$ python3 -q
>>> import numpy as np
>>> np.set_printoptions(precision=3, suppress=True, linewidth=120, floatmode="fixed")
>>> rd = lambda a: np.round(a, 3) + 0
>>> mat = 3 * np.eye(2) + np.eye(2, k=1)
>>> mat
array([[3.000, 1.000],
       [0.000, 3.000]])
>>> # triangular
>>> x = np.array([1, 0])
>>> np.einsum("ij,j->i", mat, x)
array([3.000, 0.000])
>>> np.sign((mat @ x).round(6))
array([1.000, 0.000])
>>> (mat @ x).argmax()
np.int64(0)
>>> mat @ x
array([3.000, 0.000])
>>> mat @ np.eye(2)[1]
array([1.000, 3.000])
>>> w1 = np.array([[-1, 0, 1], [-3, -1, 2]])
>>> beta = np.array([0, 0, 2])
>>> H = np.maximum(mat @ w1 + beta, 0)
>>> H
array([[0.000, 0.000, 7.000],
       [0.000, 0.000, 8.000]])
>>> basis = np.array([[1, 0, 2], [0, 0, 2], [0, 1, 2]])
>>> (H @ basis).round(6).argmax(axis=1)
array([2, 2])
>>> blk = np.stack([mat, -3 * mat, mat[::-1]])
>>> (blk @ mat.T).shape
(3, 2, 2)
>>> rd(np.linalg.norm(blk, axis=(1, 2)))
array([ 4.359, 13.077,  4.359])
>>> blk.sum(axis=0)
array([[-6.000,  1.000],
       [ 3.000, -5.000]])
>>> np.einsum("bij,cij->bc", blk, blk)
array([[ 19.000, -57.000,   6.000],
       [-57.000, 171.000, -18.000],
       [  6.000, -18.000,  19.000]])
>>> np.linalg.matrix_rank(blk)
array([2, 2, 2])
>>> Y = np.array([[0.4], [0.0], [1.1]])
>>> basis = np.array([[1.0, -0.1]])
>>> feats = Y @ basis
>>> rd(feats)
array([[ 0.400, -0.040],
       [ 0.000,  0.000],
       [ 1.100, -0.110]])
>>> # column 0 dominates
>>> U, sigma, VT = np.linalg.svd(feats, full_matrices=False)
>>> np.cumsum(sigma ** 2) / np.sum(sigma ** 2)
array([1.000, 1.000])
>>> rd(U.T @ feats @ VT.T)
array([[1.176, 0.000],
       [0.000, 0.000]])
>>> U.shape, sigma.shape, VT.shape
((3, 2), (2,), (2, 2))
>>> rd(sigma)
array([1.176, 0.000])
>>> rd(sigma / sigma[0])
array([1.000, 0.000])
>>> rd(np.trace(np.linalg.pinv(feats) @ feats))
np.float64(1.0)
>>> rd(feats @ np.linalg.pinv(feats) @ feats)
array([[ 0.400, -0.040],
       [ 0.000,  0.000],
       [ 1.100, -0.110]])
>>> np.linalg.lstsq(feats[:-1].T, feats[-1])[2]
np.int32(1)
>>> M = np.loadtxt("out9.csv", delimiter=",")
>>> M
array([[ -4.000,   6.000,  -4.000],
       [  8.000, -12.000,   8.000],
       [  0.000,   0.000,   0.000],
       [  2.000,  -3.000,   2.000]])
>>> # column 2 repeats column 0
>>> [round(float(x), 3) for x in np.linalg.svd(M, compute_uv=False)[:3]]
[18.894, 0.0, 0.0]
>>> Y = np.linalg.invert(mat)
Traceback (most recent call last):
  File "<python-input-42>", line 1, in <module>
    Y = np.linalg.invert(mat)
        ^^^^^^^^^^^^^^^^
AttributeError: module 'numpy.linalg' has no attribute 'invert'
>>> Y = np.linalg.inv(mat)
>>> rd(Y)
array([[ 0.333, -0.111],
       [ 0.000,  0.333]])
>>> mat @ Y
array([[1.000, 0.000],
       [0.000, 1.000]])
>>> np.allclose(Y, mat.T)
False
>>> rd(np.linalg.det(mat) * Y)
array([[ 3.000, -1.000],
       [ 0.000,  3.000]])
>>> rd(np.linalg.cond(mat))
np.float64(1.393)
>>> rd(np.linalg.inv(Y))
array([[3.000, 1.000],
       [0.000, 3.000]])
>>> W0 = np.loadtxt("arr.csv", delimiter=",")
>>> W0
array([[-3.709, -6.961,  3.077],
       [ 5.883,  2.925, -1.164],
       [-0.879, -0.658, -2.158],
       [ 0.208, -2.186, -0.412],
       [ 0.259,  2.297, -0.543],
       [ 0.546, -2.446, -3.732],
       [ 1.107,  0.068, -1.671],
       [ 4.081, -1.642,  3.224],
       [-1.823, -0.761,  0.335],
       [ 0.261, -0.340,  1.690]])
>>> basis = W0[[3, 0]].astype(float)
>>> for _ in range(3):
...     lab = np.linalg.norm(W0[:, None] - basis, axis=-1).argmin(axis=1)
...     basis = np.array([W0[lab == j].mean(axis=0) for j in range(2)])
... 
>>> lab
array([1, 0, 0, 0, 0, 0, 0, 0, 0, 0])
>>> rd(basis)
array([[ 1.071, -0.305, -0.492],
       [-3.709, -6.961,  3.077]])
>>> rd(basis[1] - basis[0])
array([-4.780, -6.656,  3.569])
>>> dist = np.linalg.norm(W0[:, None] - W0[None], axis=-1)
>>> (dist + 1e9 * np.eye(10)).round(6).argmin(axis=1)
array([8, 6, 6, 2, 6, 2, 2, 9, 9, 8])
>>> np.flatnonzero(dist[1] < dist.mean() / 2)
array([1])
>>> m1 = np.array([[0.5, -0.5], [-0.5, 0.5]])
>>> m1
array([[ 0.500, -0.500],
       [-0.500,  0.500]])
>>> # symmetric
>>> rng = np.random.default_rng(836661)
>>> lab = rng.permutation(2)
>>> lab
array([0, 1])
>>> Y = m1[lab][:, lab]
>>> np.allclose(Y, m1)
True
>>> rd(np.sort(np.abs(np.linalg.eigvals(Y))))
array([0.000, 1.000])
>>> Y
array([[ 0.500, -0.500],
       [-0.500,  0.500]])
>>> evals, vecs = np.linalg.eigh(m1)
>>> np.abs(vecs[:, -1]).round(6).argmax()
np.int64(0)
>>> rd(np.abs(vecs[:, -1]))
array([0.707, 0.707])
>>> rd(np.linalg.eigvalsh(m1 + -2 * np.eye(2)))
array([-2.000, -1.000])
>>> U, sigma, VT = np.linalg.svd(m1)
>>> np.argmax(sigma[:-1] / (sigma[1:] + 1e-6)) + 1
np.int64(1)
>>> Y = U[:, :1] @ np.diag(sigma[:1]) @ VT[:1]
>>> rd(np.linalg.norm(m1 - Y) / np.linalg.norm(m1))
np.float64(0.0)
>>> np.linalg.matrix_rank(m1, rtol=0.05)
np.int64(1)
>>> rd(np.linalg.norm(m1 - Y, 2)), rd(sigma[1])
(np.float64(0.0), np.float64(0.0))
>>> rd(Y)
array([[ 0.500, -0.500],
       [-0.500,  0.500]])
>>> x = np.array([1, 0])
>>> (x - Y @ x) @ (Y @ x)
np.float64(0.0)
>>> rd(Y @ Y @ x)
array([ 0.500, -0.500])
>>> rd(np.eye(2) - Y)
array([[0.500, 0.500],
       [0.500, 0.500]])
>>> F = np.load("a.npy")
>>> F
array([[-0.200, -5.000, -1.700],
       [ 1.400, -4.000,  1.400],
       [ 1.500,  2.500,  1.000],
       [ 0.400,  2.500, -3.200]])
>>> P = F @ np.linalg.solve(F.T @ F, F.T)
>>> rd(np.linalg.eigvalsh(P))
array([0.000, 1.000, 1.000, 1.000])
>>> np.trace(P)
np.float64(3.0)
>>> rd(np.diag(P))
array([0.707, 0.762, 0.627, 0.904])
>>> rd(P @ F[:, 1])
array([-5.000, -4.000,  2.500,  2.500])
>>> rd((np.eye(4) - P) @ F)
array([[0.000, 0.000, 0.000],
       [0.000, 0.000, 0.000],
       [0.000, 0.000, 0.000],
       [0.000, 0.000, 0.000]])
>>> x = np.array([1, 1, 3])
>>> y = F @ x
>>> rd(y)
array([-10.300,   1.600,   7.000,  -6.700])
>>> rd(np.linalg.solve(F.T @ F, F.T @ y))
array([1.000, 1.000, 3.000])
>>> rd(np.linalg.lstsq(F, y)[0])
array([1.000, 1.000, 3.000])
>>> try:
...     np.linalg.solve(F, y)
... except np.linalg.LinAlgError as e:
...     print(e)
... 
Last 2 dimensions of the array must be square
>>> rd(np.linalg.pinv(F) @ F)
array([[1.000, 0.000, 0.000],
       [0.000, 1.000, 0.000],
       [0.000, 0.000, 1.000]])
>>> y = y + 0.1 * rng.normal(size=4)
>>> rd(y)
array([-10.289,   1.594,   6.986,  -6.592])
>>> beta, *_ = np.linalg.lstsq(F, y)
>>> beta.round()
array([1.000, 1.000, 3.000])
>>> rd(F.T @ (y - F @ beta))
array([0.000, 0.000, 0.000])
>>> [round(float(np.linalg.norm(np.linalg.solve(F.T @ F + lam * np.eye(3), F.T @ y))), 2) for lam in (0, 1, 10, 100)]
[3.3, 3.11, 2.09, 0.53]
>>> rd(beta)
array([1.018, 1.003, 2.974])
>>> f = np.array([4, 9, 4])
>>> rd(np.correlate(F[2], F[1], "full"))
array([ 2.100, -2.500, -6.500, -0.500,  1.400])
>>> np.polyval(f, F[2])
array([26.500, 51.500, 17.000])
>>> rd(np.array([np.convolve(row, f, "same") for row in F]))
array([[-21.800, -52.600, -35.300],
       [ -3.400, -24.800,  -3.400],
       [ 23.500,  32.500,  19.000],
       [ 13.600,  11.300, -18.800]])
>>> w1 = np.array([[2, 2, 1, 2], [3, 3, 0, 1], [0, 2, 0, 2]])
>>> beta = np.array([1, 4, -1, 4])
>>> H = np.maximum(F @ w1 + beta, 0)
>>> (H > 0).mean(axis=0)
array([0.500, 0.500, 0.500, 0.750])
>>> basis = np.array([[1, 3], [0, 0], [2, 0], [1, 3]])
>>> rd(H @ basis)
array([[ 0.000,  0.000],
       [ 6.400, 16.800],
       [24.000, 69.000],
       [10.200, 30.600]])
>>> w1 @ basis
array([[ 6, 12],
       [ 4, 12],
       [ 2,  6]])
>>> (H @ basis).round(6).argmax(axis=1)
array([0, 1, 1, 1])
>>> K = np.load("test17.npy")
>>> K
array([[ 2,  2,  2, -3],
       [ 2,  0,  2, -2],
       [ 1, -3,  0, -2],
       [ 3,  3, -2, -1]])
>>> U, sigma, VT = np.linalg.svd(M)
>>> vecs = VT[:(sigma > 1e-8).sum()]
>>> x = M[1] + -3 * M[0] + rng.integers(2) * np.eye(3)[2]
>>> x
array([ 20.000, -30.000,  21.000])
>>> np.linalg.matrix_rank(np.vstack([M, x]))
np.int64(2)
>>> rd(np.diag(vecs.T @ vecs))
array([0.235, 0.529, 0.235])
>>> rd(np.linalg.norm(x - vecs.T @ vecs @ x))
np.float64(0.874)
>>> np.allclose(vecs.T @ vecs @ x, x)
False
>>> Y = K / np.linalg.norm(K, axis=1, keepdims=True)
>>> gram = Y @ Y.T
>>> np.argwhere(np.triu(np.abs(gram) > 0.95, 1))
array([], shape=(0, 2), dtype=int64)
>>> rd(gram)
array([[ 1.000,  0.882,  0.117,  0.501],
       [ 0.882,  1.000,  0.463,  0.241],
       [ 0.117,  0.463,  1.000, -0.223],
       [ 0.501,  0.241, -0.223,  1.000]])
>>> rd(np.linalg.norm(Y, axis=1))
array([1.000, 1.000, 1.000, 1.000])
>>> x = np.array([2, 1, 2, 1])
>>> y = K @ x
>>> beta, lr = np.zeros(4), 1 / np.linalg.norm(K, 2) ** 2
>>> for i in range(40):
...     beta -= lr * K.T @ (K @ beta - y)
...     if i % 10 == 0: print(i, round(np.linalg.norm(K @ beta - y), 3))
... 
0 3.507
10 1.59
20 1.354
30 1.169
>>> rd(np.linalg.cond(K))
np.float64(8.287)
>>> Q, vecs = np.linalg.qr(K[:, :3])[0], np.linalg.qr(K[:, 3:])[0]
>>> sigma = np.linalg.svd(Q.T @ vecs, compute_uv=False)
>>> rd(np.degrees(np.arccos(sigma.clip(0, 1))))
array([15.196])
>>> rd(sigma)
array([0.965])
>>> rd(np.linalg.norm(Q @ Q.T - vecs @ vecs.T, 2))
np.float64(1.0)
>>> P = np.triu(np.array([[-5, -2, 4, -2], [-5, 0, 2, -3], [-3, -5, 0, 1], [3, 3, 3, 0]]), 1) + np.eye(4)
>>> Y = P @ K @ np.linalg.inv(P)
>>> rd(np.poly(Y))
array([ 1.000, -1.000,  9.000, 52.000, 64.000])
>>> rd(np.linalg.det(Y))
np.float64(64.0)
>>> P @ K - K @ P
array([[ -6.000, -14.000, -12.000,   6.000],
       [ -7.000, -11.000,  -2.000,   1.000],
       [  3.000,   5.000,   0.000,  -8.000],
       [  0.000,   6.000, -18.000,  17.000]])
>>> J = np.array([[0, 0, 1], [0, 0, 1], [1, 1, 0]])
>>> J
array([[0, 0, 1],
       [0, 0, 1],
       [1, 1, 0]])
>>> lab = rng.permutation(3)
>>> lab
array([2, 0, 1])
>>> Y = J[lab][:, lab]
>>> np.diag(Y)
array([0, 0, 0])
>>> rd(np.sort(np.abs(np.linalg.eigvals(Y))))
array([0.000, 1.414, 1.414])
>>> np.allclose(Y, J)
False
>>> np.trace(Y)
np.int64(0)
>>> np.allclose(J @ J.T, J.T @ J)
True
>>> rd(np.sort(np.abs(np.linalg.eigvals(J))))
array([0.000, 1.414, 1.414])
>>> rd(np.linalg.det(J))
np.float64(0.0)
>>> np.allclose(J, J.T)
True
>>> np.linalg.matrix_power(J, 2)
array([[1, 1, 0],
       [1, 1, 0],
       [0, 0, 2]])
>>> J.sum(axis=0)
array([1, 1, 2])
>>> J @ J
array([[1, 1, 0],
       [1, 1, 0],
       [0, 0, 2]])
>>> np.trace(J @ J @ J) // 6
np.int64(0)
>>> L = np.diag(J.sum(axis=1)) - J
>>> L @ np.ones(3)
array([0.000, 0.000, 0.000])
>>> L
array([[ 1,  0, -1],
       [ 0,  1, -1],
       [-1, -1,  2]])
>>> evals, vecs = np.linalg.eigh(m1)
>>> x = np.array([9, 9])
>>> x @ m1 @ x / (x @ x), evals[0], evals[-1]
(np.float64(0.0), np.float64(0.0), np.float64(1.0))
>>> (np.sign(vecs[:, -1].round(6)) == np.sign(vecs[0, -1].round(6))).astype(int)
array([1, 0])
